% python3 -q
>>> import numpy as np
>>> np.set_printoptions(precision=3, suppress=True, linewidth=120, sign=" ")
>>> F = np.loadtxt("x.csv", delimiter=",")
>>> F
array([[ 1.,  0.],
       [ 0.,  3.]])
>>> np.prod(np.diag(F)), round(float(np.linalg.det(F)), 3)
(np.float64(3.0), 3.0)
>>> np.linalg.matrix_rank(F - F[0, 0] * np.eye(2))
np.int64(1)
>>> F @ F
array([[ 1.,  0.],
       [ 0.,  9.]])
>>> [int(np.linalg.matrix_rank(np.linalg.matrix_power(F, p))) for p in range(1, 3)]
[2, 2]
>>> hat = np.triu(np.array([[2, 3], [3, 2]]), 1) + np.eye(2)
>>> B = hat @ F @ np.linalg.inv(hat)
>>> np.linalg.matrix_rank(B)
np.int64(2)
>>> np.poly(B)
array([ 1., -4.,  3.])
>>> Lm = np.linalg.cholesky(F)
>>> np.diag(Lm) ** 2
array([ 1.,  3.])
>>> Lm
array([[ 1.   ,  0.   ],
       [ 0.   ,  1.732]])
>>> vec = np.array([3, 0])
>>> y = F @ vec
>>> c, lr = np.zeros(2), 1 / np.linalg.norm(F, 2) ** 2
>>> for i in range(8):
...     c -= lr * F.T @ (F @ c - y)
...     if i % 2 == 0: print(i, round(np.linalg.norm(F @ c - y), 3))
... 
0 2.667
2 2.107
4 1.665
6 1.315
>>> c
array([ 1.831,  0.   ])
>>> np.round(np.linalg.cond(F), 3)
np.float64(3.0)
>>> w, V = np.linalg.eigh(F)
>>> vec = np.array([5, -4])
>>> V * np.sqrt(w) @ V.T
array([[ 1.   ,  0.   ],
       [ 0.   ,  1.732]])
>>> np.linalg.eigvalsh(F[1:, 1:])
array([ 3.])
>>> V * np.abs(w) @ V.T
array([[ 1.,  0.],
       [ 0.,  3.]])
>>> data = np.load("run10.npy")
>>> data
array([[-3.958, -1.985,  1.009],
       [-4.008, -1.994,  0.992],
       [-4.015, -1.989,  0.975],
       [-3.987, -2.026,  0.999],
       [-4.023, -1.99 ,  0.995],
       [-4.001, -1.963,  1.007],
       [-3.987, -2.032,  1.025],
       [-0.998,  4.978,  3.02 ],
       [-1.005,  5.002,  3.028],
       [-1.018,  5.025,  2.982],
       [-0.99 ,  4.984,  2.988],
       [-1.026,  5.007,  2.971],
       [-1.012,  5.011,  2.991],
       [-1.022,  5.023,  3.024],
       [-1.022,  2.049,  2.029],
       [-0.993,  2.026,  1.995],
       [-0.996,  2.009,  2.026],
       [-1.028,  2.012,  1.976],
       [-0.999,  1.995,  1.98 ],
       [-1.021,  1.959,  1.976],
       [-0.999,  2.002,  2.02 ]])
>>> lab = data[:, 0] > np.median(data[:, 0])
>>> f = data[lab].mean(axis=0) - data[~lab].mean(axis=0)
>>> lab.astype(int)
array([ 0,  0,  0,  0,  0,  0,  0,  1,  1,  1,  1,  0,  1,  0,  0,  1,  1,  0,  1,  1,  1])
>>> np.argsort(-np.abs(f).round(6), kind="stable")
array([ 1,  0,  2])
>>> round((((data - data.mean(axis=0)) @ f > 0) == lab).mean(), 3)
np.float64(0.81)
>>> Ac = data - data.mean(axis=0)
>>> left, s, Vt = np.linalg.svd(Ac, full_matrices=False)
>>> np.round(s ** 2 / (s ** 2).sum(), 3) + 0
array([ 0.971,  0.029,  0.   ])
>>> round(float((s ** 2).sum() ** 2 / (s ** 4).sum()), 3)
1.06
>>> (np.sign(left[:, 0]) == np.sign(left[0, 0])).astype(int)
array([ 1,  1,  1,  1,  1,  1,  1,  0,  0,  0,  0,  0,  0,  0,  0,  0,  0,  0,  0,  0,  0])
>>> np.abs(left[:, 0]).argmax()
np.int64(3)
>>> Vt[0] * np.sign(Vt[0, np.abs(Vt[0]).argmax()])
array([ 0.404,  0.88 ,  0.248])
>>> np.round(Ac.mean(axis=0), 3) + 0
array([ 0.,  0.,  0.])
>>> feats = np.tril(np.array([[1, -1, 0, 2], [3, -8, 2, 3], [-3, 4, 7, 6], [0, -1, -5, -3]]), -1) + np.eye(4, dtype=int)
>>> feats
array([[ 1,  0,  0,  0],
       [ 3,  1,  0,  0],
       [-3,  4,  1,  0],
       [ 0, -1, -5,  1]])
>>> np.prod(np.diag(feats)), np.round(np.linalg.det(feats), 3)
(np.int64(1), np.float64(1.0))
>>> [int(np.linalg.matrix_rank(np.linalg.matrix_power(feats, p))) for p in range(1, 5)]
[4, 4, 4, 4]
>>> np.linalg.matrix_power(feats - np.diag(np.diag(feats)), 4)
array([[ 0,  0,  0,  0],
       [ 0,  0,  0,  0],
       [ 0,  0,  0,  0],
       [ 0,  0,  0,  0]])
>>> feats @ feats
array([[  1,   0,   0,   0],
       [  6,   1,   0,   0],
       [  6,   8,   1,   0],
       [ 12, -22, -10,   1]])
>>> rng = np.random.default_rng(964279)
>>> lab = rng.permutation(4)
>>> B = feats[:, lab] * rng.choice([-1, 1], 4)
>>> B
array([[ 0,  1,  0,  0],
       [ 1,  3,  0,  0],
       [ 4, -3,  1,  0],
       [-1,  0, -5,  1]])
>>> left, _, Vt = np.linalg.svd(feats.T @ B)
>>> np.round(left @ Vt, 3) + 0
array([[ 0.,  1.,  0.,  0.],
       [ 1.,  0.,  0.,  0.],
       [ 0.,  0.,  1.,  0.],
       [ 0.,  0.,  0.,  1.]])
>>> lab
array([ 1,  0,  2,  3])
>>> np.round(np.linalg.lstsq(feats, B)[0], 3) + 0
array([[ 0.,  1.,  0.,  0.],
       [ 1.,  0.,  0.,  0.],
       [ 0.,  0.,  1.,  0.],
       [ 0.,  0.,  0.,  1.]])
>>> arr = np.loadtxt("data.csv", delimiter=",")
>>> arr
array([[ 1.,  0.,  0.],
       [ 2.,  1.,  0.],
       [ 1.,  2.,  1.]])
>>> vec = np.array([0, 0, 0])
>>> y = arr @ vec
>>> c, lr = np.zeros(3), 1 / np.linalg.norm(arr, 2) ** 2
>>> for i in range(150):
...     c -= lr * arr.T @ (arr @ c - y)
...     if i % 50 == 0: print(i, round(np.linalg.norm(arr @ c - y), 3))
... 
0 0.0
50 0.0
100 0.0
>>> c
array([ 0.,  0.,  0.])
>>> w, V = np.linalg.eig(arr)
>>> np.sort(np.linalg.eigvals(np.linalg.inv(arr)))
array([ 1.,  1.,  1.])
>>> np.sort(np.linalg.eigvals(arr @ arr))
array([ 1.,  1.,  1.])
>>> q, V = np.linalg.qr(data[:, :2])[0], np.linalg.qr(data[:, 2:])[0]
>>> s = np.linalg.svd(q.T @ V, compute_uv=False)
>>> round(np.linalg.norm(q @ q.T - V @ V.T, 2), 3)
np.float64(1.0)
>>> s
array([ 0.993])
